>>> import numpy as np
>>> from numpy import linalg as LA
>>> np.set_printoptions(precision=2, suppress=True, linewidth=120, floatmode="fixed")
>>> rd = lambda a: np.round(a, 2) + 0
>>> F = np.load("block12.npy")
>>> F
array([[-2.00, -2.00,  2.00,  0.00,  0.00,  0.00,  0.00,  0.00,  0.00,  0.00,  0.00,  0.00,  0.00,  0.00],
       [-1.00,  2.00,  1.00,  0.00,  0.00,  0.00,  0.00,  0.00,  0.00,  0.00,  0.00,  0.00,  0.00,  0.00],
       [-2.00,  1.00, -2.00,  0.00,  0.00,  0.00,  0.00,  0.00,  0.00,  0.00,  0.00,  0.00,  0.00,  0.00],
       [ 0.00,  0.00,  0.00, -2.00, -3.00,  1.00,  0.00,  2.00, -2.00, -2.00, -1.00, -1.00,  3.00,  1.00],
       [ 0.00,  0.00,  0.00,  0.00,  3.00,  1.00, -1.00,  2.00, -1.00,  1.00, -3.00,  0.00,  2.00,  1.00],
       [ 0.00,  0.00,  0.00,  1.00, -2.00,  0.00,  0.00,  0.00,  3.00,  1.00,  1.00, -2.00, -3.00,  1.00],
       [ 0.00,  0.00,  0.00,  2.00, -3.00,  1.00, -1.00, -2.00,  0.00, -3.00,  0.00,  3.00,  2.00,  0.00],
       [ 0.00,  0.00,  0.00,  0.00,  1.00,  1.00, -2.00,  3.00,  0.00, -3.00, -1.00,  2.00,  0.00,  1.00],
       [ 0.00,  0.00,  0.00,  1.00, -2.00, -1.00,  0.00,  1.00, -3.00,  3.00, -1.00,  3.00,  2.00,  3.00],
       [ 0.00,  0.00,  0.00, -3.00,  0.00, -2.00, -1.00,  1.00, -3.00,  0.00,  0.00, -2.00, -2.00,  1.00],
       [ 0.00,  0.00,  0.00,  0.00,  3.00,  0.00,  2.00,  0.00,  1.00, -3.00,  3.00,  0.00, -2.00,  1.00],
       [ 0.00,  0.00,  0.00, -3.00,  2.00,  3.00,  0.00,  3.00, -1.00, -2.00,  3.00,  1.00,  3.00,  2.00],
       [ 0.00,  0.00,  0.00,  2.00,  1.00, -3.00, -3.00, -1.00, -3.00, -1.00, -1.00, -1.00,  2.00, -1.00],
       [ 0.00,  0.00,  0.00, -2.00,  1.00, -3.00,  0.00,  2.00, -2.00, -2.00,  3.00,  1.00, -1.00,  3.00]])
>>> # 2 blocks once reordered
>>> rng = np.random.default_rng(408786)
>>> lab = rng.permutation(14)
>>> lab
array([10,  6,  7,  8,  5,  2,  0,  4,  1,  9, 13, 11, 12,  3])
>>> other = F[lab][:, lab]
>>> np.trace(other)
np.float64(7.0)
>>> np.diag(other)
array([ 3.00, -1.00,  3.00, -3.00,  0.00, -2.00, -2.00,  3.00,  2.00,  0.00,  3.00,  1.00,  2.00, -2.00])
>>> np.allclose(other, F)
False
>>> def softmax(z):
...     e = np.exp(z - z.max(axis=-1, keepdims=True))
...     return e / e.sum(axis=-1, keepdims=True)
... 
>>> rd(softmax(10 * F[11]))
array([0.00, 0.00, 0.00, 0.00, 0.00, 0.25, 0.00, 0.25, 0.00, 0.00, 0.25, 0.00, 0.25, 0.00])
>>> rd(softmax(F[11]))
array([0.01, 0.01, 0.01, 0.00, 0.07, 0.20, 0.01, 0.20, 0.00, 0.00, 0.20, 0.03, 0.20, 0.07])
>>> S = F @ F.T / np.sqrt(14)
>>> print(rd(softmax(S)[11] @ F))
[ 0.00  0.00  0.00 -3.00  2.00  3.00  0.00  3.00 -1.00 -2.00  3.00  1.00  3.00  2.00]
>>> r0 = np.array([0, 0, 0, 0, 1])
>>> A = r0[np.abs(np.subtract.outer(np.arange(5), np.arange(5)))]
>>> A
array([[0, 0, 0, 0, 1],
       [0, 0, 0, 0, 0],
       [0, 0, 0, 0, 0],
       [0, 0, 0, 0, 0],
       [1, 0, 0, 0, 0]])
>>> [round(float(LA.det(A[:i, :i])), 2) + 0 for i in range(1, 6)]
[0.0, 0.0, 0.0, 0.0, 0.0]
>>> w, V = LA.eigh(A)
>>> x0 = np.array([0, 1, 1, 3, 3])
>>> rd(V * np.maximum(w, 0) @ V.T)
array([[0.50, 0.00, 0.00, 0.00, 0.50],
       [0.00, 0.00, 0.00, 0.00, 0.00],
       [0.00, 0.00, 0.00, 0.00, 0.00],
       [0.00, 0.00, 0.00, 0.00, 0.00],
       [0.50, 0.00, 0.00, 0.00, 0.50]])
>>> print((np.sign(V[:, -1].round(6)) == np.sign(V[0, -1].round(6))).astype(int))
[1 0 0 0 1]
>>> rd(LA.eigvalsh(A[1:, 1:]))
array([0.00, 0.00, 0.00, 0.00])
>>> x0 @ A @ x0 / (x0 @ x0), w[0], w[-1]
(np.float64(0.0), np.float64(-1.0), np.float64(1.0))
>>> x0 @ A @ x0
np.int64(0)
>>> E = np.loadtxt("case14.csv", delimiter=",")
>>> print(E)
[[ 1.00  0.00  0.00  0.00  0.00  0.00  0.00  0.00  0.00  0.00  0.00  0.00  0.00]
 [ 4.00  1.00  0.00  0.00  0.00  0.00  0.00  0.00  0.00  0.00  0.00  0.00  0.00]
 [ 4.00  3.00  1.00  0.00  0.00  0.00  0.00  0.00  0.00  0.00  0.00  0.00  0.00]
 [-2.00  3.00 -1.00  1.00  0.00  0.00  0.00  0.00  0.00  0.00  0.00  0.00  0.00]
 [-5.00  0.00 -1.00 -5.00  1.00  0.00  0.00  0.00  0.00  0.00  0.00  0.00  0.00]
 [ 3.00 -3.00 -3.00  1.00 -4.00  1.00  0.00  0.00  0.00  0.00  0.00  0.00  0.00]
 [ 5.00 -5.00  1.00  1.00  5.00 -1.00  1.00  0.00  0.00  0.00  0.00  0.00  0.00]
 [ 2.00 -5.00 -5.00  3.00 -1.00 -2.00  0.00  1.00  0.00  0.00  0.00  0.00  0.00]
 [-5.00 -4.00 -4.00 -2.00  3.00  0.00 -1.00 -5.00  1.00  0.00  0.00  0.00  0.00]
 [ 2.00 -4.00 -4.00 -2.00  3.00 -2.00 -3.00  3.00 -5.00  1.00  0.00  0.00  0.00]
 [ 1.00  1.00  2.00 -3.00 -1.00  4.00 -4.00 -5.00 -1.00 -1.00  1.00  0.00  0.00]
 [-5.00  2.00  5.00  4.00  5.00  1.00  5.00  2.00  2.00  4.00  2.00  1.00  0.00]
 [-5.00 -1.00 -3.00 -3.00 -1.00 -4.00 -5.00 -1.00 -1.00  2.00 -3.00 -4.00  1.00]]
>>> np.prod(np.diag(E)), rd(LA.det(E))
(np.float64(1.0), np.float64(1.0))
>>> LA.matrix_rank(E - E[0, 0] * np.eye(13))
np.int64(11)
>>> t3 = np.stack([E, -3 * E, E[::-1]])
>>> (t3 @ E.T).shape
(3, 13, 13)
>>> print(t3.shape)
(3, 13, 13)
>>> Uu, sig, vt = LA.svd(E)
>>> rd(sig)
array([16.16, 14.63, 12.25,  9.16,  8.18,  5.34,  4.14,  3.80,  2.28,  0.68,  0.47,  0.04,  0.00])
>>> print(np.argmax(sig[:-1] / (sig[1:] + 1e-6)) + 1)
12
>>> other = Uu[:, :12] @ np.diag(sig[:12]) @ vt[:12]
>>> LA.matrix_rank(E, rtol=0.05)
np.int64(9)
>>> rd(LA.norm(E - other, 2)), rd(sig[12])
(np.float64(0.0), np.float64(0.0))
>>> LA.matrix_rank(other)
np.int64(12)
>>> r0 = np.array([1, 2, -1])
>>> print(np.cross(E[1, :3], E[9, :3]))
[ -4.00  16.00 -18.00]
>>> np.correlate(E[1], E[9], "full")
array([  0.00,   0.00,   0.00,   4.00, -19.00,   7.00,  -9.00, -11.00,  10.00,  -5.00, -18.00, -20.00,   4.00,   2.00,
         0.00,   0.00,   0.00,   0.00,   0.00,   0.00,   0.00,   0.00,   0.00,   0.00,   0.00])
>>> W0 = np.loadtxt("out8.csv", delimiter=",")
>>> W0
array([[3.00, 0.00, 0.00, 0.00, 0.00, 0.00, 0.00, 2.00, 0.00, 0.00, 0.00, 0.00, 0.00, 0.00, 0.00, 0.00],
       [0.00, 0.00, 0.00, 0.00, 0.00, 0.00, 0.00, 0.00, 0.00, 0.00, 3.00, 2.00, 0.00, 0.00, 0.00, 3.00],
       [0.00, 0.00, 2.00, 3.00, 3.00, 1.00, 0.00, 0.00, 0.00, 0.00, 0.00, 0.00, 0.00, 3.00, 0.00, 0.00],
       [0.00, 0.00, 3.00, 3.00, 1.00, 0.00, 0.00, 0.00, 0.00, 0.00, 0.00, 0.00, 0.00, 3.00, 0.00, 0.00],
       [0.00, 0.00, 3.00, 2.00, 1.00, 2.00, 0.00, 0.00, 0.00, 0.00, 0.00, 0.00, 0.00, 0.00, 0.00, 0.00],
       [0.00, 0.00, 2.00, 1.00, 3.00, 2.00, 0.00, 0.00, 0.00, 0.00, 0.00, 0.00, 0.00, 1.00, 0.00, 0.00],
       [0.00, 3.00, 0.00, 0.00, 0.00, 0.00, 1.00, 0.00, 0.00, 0.00, 1.00, 0.00, 0.00, 0.00, 1.00, 0.00],
       [2.00, 0.00, 0.00, 0.00, 0.00, 0.00, 0.00, 3.00, 0.00, 1.00, 0.00, 0.00, 0.00, 0.00, 0.00, 0.00],
       [0.00, 3.00, 0.00, 0.00, 0.00, 0.00, 2.00, 0.00, 2.00, 0.00, 2.00, 3.00, 2.00, 0.00, 3.00, 1.00],
       [3.00, 0.00, 0.00, 0.00, 0.00, 0.00, 0.00, 2.00, 0.00, 0.00, 0.00, 0.00, 0.00, 0.00, 0.00, 0.00],
       [0.00, 3.00, 0.00, 0.00, 0.00, 0.00, 2.00, 0.00, 3.00, 0.00, 2.00, 2.00, 3.00, 0.00, 0.00, 0.00],
       [0.00, 2.00, 0.00, 0.00, 0.00, 0.00, 3.00, 0.00, 0.00, 0.00, 3.00, 3.00, 2.00, 0.00, 1.00, 1.00],
       [0.00, 1.00, 0.00, 0.00, 0.00, 0.00, 2.00, 0.00, 2.00, 0.00, 1.00, 3.00, 3.00, 0.00, 3.00, 2.00],
       [0.00, 0.00, 1.00, 2.00, 2.00, 2.00, 0.00, 0.00, 0.00, 0.00, 0.00, 0.00, 0.00, 1.00, 0.00, 0.00],
       [0.00, 3.00, 0.00, 0.00, 0.00, 0.00, 2.00, 0.00, 2.00, 0.00, 3.00, 1.00, 2.00, 0.00, 3.00, 2.00],
       [0.00, 0.00, 0.00, 0.00, 0.00, 0.00, 3.00, 0.00, 3.00, 0.00, 0.00, 0.00, 2.00, 0.00, 1.00, 3.00]])
>>> # rows 0 and 9 are equal
>>> r0 = np.array([1, 3, 7])
>>> print(np.convolve(W0[14], r0))
[ 0.00  3.00  9.00 21.00  0.00  0.00  2.00  6.00 16.00  6.00 17.00 10.00 26.00 13.00 17.00 11.00 27.00 14.00]
>>> other = A + rng.integers(-2, 3, (5, 2)) @ rng.integers(-2, 3, (2, 5))
>>> other
array([[-3, -2,  0,  1,  4],
       [ 2,  0,  8, -6,  2],
       [ 2,  0,  8, -6,  2],
       [-5, -3, -2,  3,  4],
       [ 6,  3,  2, -3, -4]])
>>> other - A
array([[-3, -2,  0,  1,  3],
       [ 2,  0,  8, -6,  2],
       [ 2,  0,  8, -6,  2],
       [-5, -3, -2,  3,  4],
       [ 5,  3,  2, -3, -4]])
>>> rd(LA.svd(other - A, compute_uv=False))
array([16.14, 10.23,  0.00,  0.00,  0.00])
>>> np.abs(other - A).sum(axis=1)
array([ 9, 18, 18, 17, 17])
>>> np.allclose(E @ E.T, E.T @ E)
False
>>> rd(np.abs(LA.eigvals(E)).max())
np.float64(1.0)
>>> np.allclose(E, E.T)
False
>>> rd(np.sort(np.abs(LA.eigvals(E))))
array([1.00, 1.00, 1.00, 1.00, 1.00, 1.00, 1.00, 1.00, 1.00, 1.00, 1.00, 1.00, 1.00])
>>> W1 = np.array([[5, 2, 9],
...     [0, 1, 0],
...     [0, 9, 1],
...     [8, 6, 8],
...     [9, 2, 3],
...     [8, 5, 7],
...     [2, 3, 3],
...     [4, 8, 4],
...     [1, 8, 6],
...     [6, 5, 4],
...     [7, 4, 2],
...     [8, 1, 1],
...     [7, 6, 6],
...     [0, 7, 8],
...     [7, 8, 2],
...     [3, 1, 0]])
>>> beta = np.array([1, -3, -1])
>>> H = np.maximum(W0 @ W1 + beta, 0)
>>> H
array([[24.00, 19.00, 34.00],
       [47.00, 14.00,  7.00],
       [60.00, 65.00, 65.00],
       [34.00, 65.00, 53.00],
       [42.00, 48.00, 35.00],
       [52.00, 44.00, 40.00],
       [17.00, 15.00,  6.00],
       [29.00, 30.00, 33.00],
       [83.00, 70.00, 42.00],
       [24.00, 19.00, 34.00],
       [59.00, 58.00, 47.00],
       [76.00, 44.00, 31.00],
       [86.00, 71.00, 46.00],
       [51.00, 39.00, 44.00],
       [77.00, 73.00, 42.00],
       [40.00, 53.00, 40.00]])
>>> LA.matrix_rank(H)
np.int64(3)
>>> (H > 0).astype(int)
array([[1, 1, 1],
       [1, 1, 1],
       [1, 1, 1],
       [1, 1, 1],
       [1, 1, 1],
       [1, 1, 1],
       [1, 1, 1],
       [1, 1, 1],
       [1, 1, 1],
       [1, 1, 1],
       [1, 1, 1],
       [1, 1, 1],
       [1, 1, 1],
       [1, 1, 1],
       [1, 1, 1],
       [1, 1, 1]])
>>> print((H > 0).mean(axis=0))
[1.00 1.00 1.00]
>>> W2 = np.array([[-1, 2, -2], [-2, -2, 0], [0, 1, 1]])
>>> W1 @ W2
array([[ -9,  15,  -1],
       [ -2,  -2,   0],
       [-18, -17,   1],
       [-20,  12,  -8],
       [-13,  17, -15],
       [-18,  13,  -9],
       [ -8,   1,  -1],
       [-20,  -4,  -4],
       [-17,  -8,   4],
       [-16,   6,  -8],
       [-15,   8, -12],
       [-10,  15, -15],
       [-19,   8,  -8],
       [-14,  -6,   8],
       [-23,   0, -12],
       [ -5,   4,  -6]])
>>> H @ W2
array([[ -62.00,   44.00,  -14.00],
       [ -75.00,   73.00,  -87.00],
       [-190.00,   55.00,  -55.00],
       [-164.00,   -9.00,  -15.00],
       [-138.00,   23.00,  -49.00],
       [-140.00,   56.00,  -64.00],
       [ -47.00,   10.00,  -28.00],
       [ -89.00,   31.00,  -25.00],
       [-223.00,   68.00, -124.00],
       [ -62.00,   44.00,  -14.00],
       [-175.00,   49.00,  -71.00],
       [-164.00,   95.00, -121.00],
       [-228.00,   76.00, -126.00],
       [-129.00,   68.00,  -58.00],
       [-223.00,   50.00, -112.00],
       [-146.00,   14.00,  -40.00]])
>>> J = np.load("w.npy")
>>> J
array([[ -4.59,  -2.32,   0.42,   9.40,   9.28,  -3.04,   5.78,   9.36,  -7.95,  -1.86,   4.31],
       [ -4.18,  -5.26,  -2.43,   5.36,   9.97, -12.78,   6.28,  11.83, -10.90,   7.73,   0.47],
       [ -4.08,  -5.15,  -1.99,   3.77,  12.29, -15.10,   6.72,  13.02, -12.51,   9.88,  -1.99],
       [ -4.13,   5.11,   5.84,   5.02,  13.80,   5.74,   5.96,   1.72,  -2.65,  -4.86,   4.34],
       [ -4.47,  -2.02,   3.88,   8.69,   5.99,  -2.74,  -0.01,   4.78,  -3.32,  -3.34,  -2.02],
       [ -1.24,  -2.19,  -2.27,   0.99,   1.91,  -3.23,   3.08,   3.83,  -3.81,   2.15,   2.30],
       [ -1.48,  -0.68,  -2.56,  -2.78,   9.58,  -8.97,   5.81,   6.91,  -7.66,  10.09,  -0.10],
       [ -6.12,  -2.95,   5.56,  14.02,   7.90,  -2.28,   0.26,   6.98,  -3.84,  -6.16,  -1.54],
       [ -3.18,  -2.81,  -0.15,   3.95,   8.23,  -8.62,   2.40,   7.66,  -6.89,   5.11,  -1.87],
       [ -6.40,  -2.02,   5.42,  11.88,  10.81,  -3.23,   3.01,   7.87,  -5.35,  -4.40,   0.07],
       [ -2.89,   7.80,   6.96,  -1.18,  20.60,  -0.28,   5.70,   1.57,  -3.93,   4.49,  -1.70],
       [ -3.22,  -1.90,  -0.63,   4.63,   7.36,  -3.01,   6.37,   6.96,  -7.06,   0.69,   4.54],
       [ -3.00,  -6.73,  -4.99,   2.95,   6.95, -15.01,   5.77,  12.80, -11.67,   9.40,  -0.02],
       [ -4.80,  -5.25,   3.50,  12.82,   3.13,  -3.13,   0.43,   7.22,  -4.18,  -5.74,  -0.22],
       [ -5.52,  -2.12,   5.12,  13.52,   8.90,   0.24,   3.31,   6.76,  -5.21,  -6.88,   2.43]])
>>> r0 = np.array([2, 0, 3])
>>> print(rd(np.polyval(r0, J[8])))
[ 23.22  18.79   3.04  34.20 138.47 151.61  14.52 120.35  97.94  55.22   9.99]
>>> lab = rng.permutation(11)
>>> other = J[:, lab] * rng.choice([-1, 1], 11)
>>> other
array([[ -5.78,  -4.59,   2.32,   9.40,   3.04,   7.95,  -0.42,  -4.31,  -9.36,   1.86,  -9.28],
       [ -6.28,  -4.18,   5.26,   5.36,  12.78,  10.90,   2.43,  -0.47, -11.83,  -7.73,  -9.97],
       [ -6.72,  -4.08,   5.15,   3.77,  15.10,  12.51,   1.99,   1.99, -13.02,  -9.88, -12.29],
       [ -5.96,  -4.13,  -5.11,   5.02,  -5.74,   2.65,  -5.84,  -4.34,  -1.72,   4.86, -13.80],
       [  0.01,  -4.47,   2.02,   8.69,   2.74,   3.32,  -3.88,   2.02,  -4.78,   3.34,  -5.99],
       [ -3.08,  -1.24,   2.19,   0.99,   3.23,   3.81,   2.27,  -2.30,  -3.83,  -2.15,  -1.91],
       [ -5.81,  -1.48,   0.68,  -2.78,   8.97,   7.66,   2.56,   0.10,  -6.91, -10.09,  -9.58],
       [ -0.26,  -6.12,   2.95,  14.02,   2.28,   3.84,  -5.56,   1.54,  -6.98,   6.16,  -7.90],
       [ -2.40,  -3.18,   2.81,   3.95,   8.62,   6.89,   0.15,   1.87,  -7.66,  -5.11,  -8.23],
       [ -3.01,  -6.40,   2.02,  11.88,   3.23,   5.35,  -5.42,  -0.07,  -7.87,   4.40, -10.81],
       [ -5.70,  -2.89,  -7.80,  -1.18,   0.28,   3.93,  -6.96,   1.70,  -1.57,  -4.49, -20.60],
       [ -6.37,  -3.22,   1.90,   4.63,   3.01,   7.06,   0.63,  -4.54,  -6.96,  -0.69,  -7.36],
       [ -5.77,  -3.00,   6.73,   2.95,  15.01,  11.67,   4.99,   0.02, -12.80,  -9.40,  -6.95],
       [ -0.43,  -4.80,   5.25,  12.82,   3.13,   4.18,  -3.50,   0.22,  -7.22,   5.74,  -3.13],
       [ -3.31,  -5.52,   2.12,  13.52,  -0.24,   5.21,  -5.12,  -2.43,  -6.76,   6.88,  -8.90]])
>>> Uu, _, vt = LA.svd(J.T @ other)
>>> rd(Uu @ vt)
array([[ 0.00,  1.00,  0.00,  0.00,  0.00,  0.00,  0.00,  0.00,  0.00,  0.00,  0.00],
       [ 0.00,  0.00, -1.00,  0.00,  0.00,  0.00,  0.00,  0.00,  0.00,  0.00,  0.00],
       [ 0.00,  0.00,  0.00,  0.00,  0.00,  0.00, -1.00,  0.00,  0.00,  0.00,  0.00],
       [ 0.00,  0.00,  0.00,  1.00,  0.00,  0.00,  0.00,  0.00,  0.00,  0.00,  0.00],
       [ 0.00,  0.00,  0.00,  0.00,  0.00,  0.00,  0.00,  0.00,  0.00,  0.00, -1.00],
       [ 0.00,  0.00,  0.00,  0.00, -1.00,  0.00,  0.00,  0.00,  0.00,  0.00,  0.00],
       [-1.00,  0.00,  0.00,  0.00,  0.00,  0.00,  0.00,  0.00,  0.00,  0.00,  0.00],
       [ 0.00,  0.00,  0.00,  0.00,  0.00,  0.00,  0.00,  0.00, -1.00,  0.00,  0.00],
       [ 0.00,  0.00,  0.00,  0.00,  0.00, -1.00,  0.00,  0.00,  0.00,  0.00,  0.00],
       [ 0.00,  0.00,  0.00,  0.00,  0.00,  0.00,  0.00,  0.00,  0.00, -1.00,  0.00],
       [ 0.00,  0.00,  0.00,  0.00,  0.00,  0.00,  0.00, -1.00,  0.00,  0.00,  0.00]])
